$ python -q
>>> import numpy as np
>>> import numpy.linalg as la
>>> np.set_printoptions(suppress=True, linewidth=120)
>>> rng = np.random.default_rng(3893)
>>> mat = rng.normal(size=(28, 15)) + 5 * np.array([-1, 3, 2, -1, -3, -1, 1, 0, 0, -1, 3, 2, -2, -3, -1])
>>> print(mat.round(2))
[[ -3.36  15.49  10.16  -4.6  -15.7   -5.24   5.13  -0.66  -0.77  -6.07  14.64   9.73 -10.88 -14.94  -6.79]
 [ -4.24  15.1   10.47  -5.   -15.14  -6.58   5.12   0.24  -0.11  -5.67  14.15   9.8   -9.32 -15.92  -6.66]
 [ -3.9   15.3   10.32  -5.62 -14.78  -5.28   3.82   0.37  -0.55  -5.44  16.29   7.81 -10.   -16.18  -4.18]
 [ -6.04  16.32   9.02  -6.35 -13.45  -4.37   6.29  -1.42  -2.15  -5.53  14.79   8.69 -10.35 -14.82  -4.84]
 [ -6.54  16.18  11.76  -4.67 -16.47  -5.37   4.95   0.25  -1.45  -5.5   13.23  10.04 -10.42 -15.05  -3.1 ]
 [ -4.63  13.87  10.21  -5.56 -14.89  -6.35   5.11   0.61   0.61  -4.99  15.06   9.65  -9.1  -14.84  -5.16]
 [ -5.37  14.28  10.02  -6.49 -15.77  -4.62   5.97   1.16   0.39  -6.56  14.26  11.71 -10.81 -16.36  -4.98]
 [ -5.73  13.7   11.05  -5.23 -13.46  -3.96   3.38  -0.01   1.11  -5.65  12.96   8.   -10.45 -15.71  -4.11]
 [ -3.98  15.23  10.95  -4.23 -16.31  -5.25   5.19  -0.4   -0.16  -5.22  14.49   8.84 -10.53 -12.96  -4.67]
 [ -6.42  14.58   8.52  -4.61 -16.18  -5.44   5.96  -0.02   0.22  -6.03  14.13   9.16 -10.26 -15.01  -4.83]
 [ -5.33  14.45  11.86  -4.72 -16.22  -4.54   6.78   2.51   1.79  -5.98  16.6   12.47  -9.76 -16.09  -5.51]
 [ -3.9   15.9    9.34  -2.88 -14.63  -5.01   4.96  -0.05   0.24  -2.8   16.11  11.09 -11.08 -15.13  -6.58]
 [ -4.67  14.91  10.43  -3.75 -13.63  -4.69   4.82   2.42   2.11  -5.67  13.71   8.24  -8.92 -14.01  -3.66]
 [ -7.55  14.87  10.36  -3.43 -15.71  -5.87   4.13  -1.13  -0.67  -5.35  14.85   9.65  -9.82 -14.14  -4.54]
 [ -4.46  15.72  10.21  -4.1  -14.37  -3.65   4.05   0.26  -0.8   -4.9   14.43  11.09  -9.32 -14.24  -4.63]
 [ -6.35  16.4    9.4   -3.87 -14.89  -4.49   3.87   0.82  -0.26  -4.44  16.07   9.07 -10.17 -14.38  -5.29]
 [ -4.6   13.43   9.59  -5.35 -16.14  -4.26   6.     0.06   1.42  -5.37  16.44  11.76 -10.71 -13.79  -5.65]
 [ -3.36  13.17  10.71  -4.04 -15.03  -5.34   4.77   0.2   -0.54  -5.34  14.66   8.16 -11.52 -17.14  -4.15]
 [ -3.77  13.79   8.44  -5.08 -14.27  -5.57   5.23  -0.68   0.93  -5.39  15.2   10.98  -9.24 -13.85  -5.41]
 [ -4.09  16.17   9.61  -5.91 -15.09  -4.99   5.7   -1.     1.04  -4.64  16.29   8.64  -7.99 -15.08  -4.89]
 [ -6.89  14.13   9.71  -4.27 -13.39  -4.75   4.27  -0.41   1.41  -6.88  17.16  10.36  -8.9  -14.1   -5.48]
 [ -6.13  15.67   8.44  -3.7  -15.3   -5.99   6.42  -0.16   0.83  -5.63  15.22  11.68 -11.65 -16.74  -2.97]
 [ -6.17  15.91   7.71  -5.64 -15.7   -3.46   4.43  -0.87  -0.02  -4.6   13.22   9.16  -9.   -15.11  -6.67]
 [ -5.44  15.33  11.28  -4.48 -14.14  -5.25   5.11  -1.     0.3   -4.95  12.89   9.41  -9.58 -16.05  -4.46]
 [ -4.66  15.82   8.87  -4.27 -14.13  -4.92   4.88  -1.4    0.62  -6.59  16.48  10.31 -10.38 -15.95  -3.67]
 [ -5.01  14.53   8.59  -3.13 -14.6   -4.77   4.3    0.31   0.53  -3.63  15.46   8.85 -11.58 -16.18  -5.13]
 [ -4.44  15.69  12.12  -4.52 -15.69  -5.16   4.72  -0.45  -0.48  -5.89  14.22  11.07 -10.85 -16.39  -4.35]
 [ -5.29  15.9    8.85  -5.   -13.28  -4.6    3.25   0.02  -0.21  -7.36  14.91  11.24  -9.05 -15.68  -3.96]]
>>> vec = np.array([0, 1, 2, -2, 1, 2, -1, -1, 1, -1, 2, 2, -1, -1, -1])
>>> rhs = mat @ vec
>>> print(np.round(la.solve(mat.T @ mat, mat.T @ rhs), 2) + 0)
[ 0.  1.  2. -2.  1.  2. -1. -1.  1. -1.  2.  2. -1. -1. -1.]
>>> rhs = rhs + 0.3 * rng.normal(size=28)
>>> print(rhs.round(2))
[100.8   97.57 100.74 100.53  95.84  95.65 105.9  100.24  93.79  90.49 110.03 101.37  91.31  94.59 101.54  98.72 106.24
  95.95  98.21 100.66 107.15  98.43  96.23  97.64 105.12  94.6  106.3  105.78]
>>> c, *_ = la.lstsq(mat, rhs)
>>> print([round(float(la.norm(la.solve(mat.T @ mat + lam * np.eye(15), mat.T @ rhs))), 2) for lam in (0, 1, 10, 100)])
[5.36, 5.13, 4.07, 2.85]
